$ python -q
>>> import numpy as np
>>> from numpy import linalg as LA
>>> np.set_printoptions(suppress=True, linewidth=140)
>>> def tidy(a):
...     return np.round(a, 1) + 0
... 
>>> J = np.load("out16.npy")
>>> print(J)
[[ 9 -9  3]
 [-9  9 -3]
 [ 3 -3  1]]
>>> # rows and columns are dependent
>>> print(tidy(LA.norm(J, 2)))
19.0
>>> E = np.array([[1.3, -24.0, 0.1, 0.2, -0.8],
...     [1.4, 18.0, -0.8, -1.7, 0.3],
...     [0.5, -20.0, 1.6, 0.2, 0.2],
...     [-1.9, -32.0, 1.1, 1.4, 1.5],
...     [0.0, 32.0, 1.5, -0.1, -1.5]])
>>> cov = E.T @ E
>>> print(tidy(LA.eigvalsh(cov)[::-1]))
[3353.    10.6    6.7    2.     0. ]
>>> print(tidy(np.diag(cov)))
[   7.5 3348.     6.7    4.9    5.3]
>>> print(np.allclose(cov, cov.T))
True
>>> print((E @ E.T).shape)
(5, 5)
>>> print(tidy(cov))
[[   7.5   44.8   -2.3   -4.7   -3.4]
 [  44.8 3348.   -36.   -87.4  -75.4]
 [  -2.3  -36.     6.7    3.1   -0.6]
 [  -4.7  -87.4    3.1    4.9    1.6]
 [  -3.4  -75.4   -0.6    1.6    5.3]]
>>> Q, Rm = LA.qr(E)
>>> print(tidy(Q.T @ Q))
[[1. 0. 0. 0. 0.]
 [0. 1. 0. 0. 0.]
 [0. 0. 1. 0. 0.]
 [0. 0. 0. 1. 0.]
 [0. 0. 0. 0. 1.]]
>>> print(np.allclose(Rm.T @ Rm, E.T @ E))
True
>>> print(tidy(Q))
[[-0.5  0.6 -0.1  0.4  0.5]
 [-0.5 -0.2  0.1 -0.7  0.4]
 [-0.2  0.4 -0.7 -0.3 -0.5]
 [ 0.7  0.4 -0.2 -0.3  0.5]
 [ 0.  -0.6 -0.7  0.2  0.3]]
>>> print(tidy(abs(Rm[0, 0])), tidy(LA.norm(E[:, 0])))
2.7 2.7
>>> print(np.argsort(-LA.norm(E, axis=0).round(6), kind="stable")[:3])
[1 0 2]
>>> print(tidy(LA.norm(E, 2) / LA.norm(E)))
1.0
>>> print(LA.matrix_rank(E, rtol=0.1))
1
>>> W0 = np.load("w.npy")
>>> print(W0)
[[ 2  0 -2  0]
 [ 0 -1  0  3]
 [-3  0 -2  0]
 [ 0  0  0 -1]]
>>> # 2 blocks once reordered
>>> print(tidy(LA.eigvals(W0)))
[ 3.2 -3.2 -1.  -1. ]
>>> print(tidy(LA.eigvals(W0).sum().real))
-2.0
>>> print(tidy(np.poly(W0)))
[  1.   2.  -9. -20. -10.]
>>> print(tidy(LA.det(W0[::-1])))
-10.0
>>> rng = np.random.default_rng(988)
>>> idx = rng.permutation(4)
>>> print(idx)
[2 0 1 3]
>>> out = W0[idx][:, idx]
>>> print(tidy(np.sort(np.abs(LA.eigvals(out)))))
[1.  1.  3.2 3.2]
>>> print(out)
[[-2 -3  0  0]
 [-2  2  0  0]
 [ 0  0 -1  3]
 [ 0  0  0 -1]]
>>> print(tidy(LA.det(out)), tidy(LA.det(W0[idx])))
-10.0 -10.0
>>> print(np.trace(out))
-2
>>> print(np.allclose(out, W0))
False
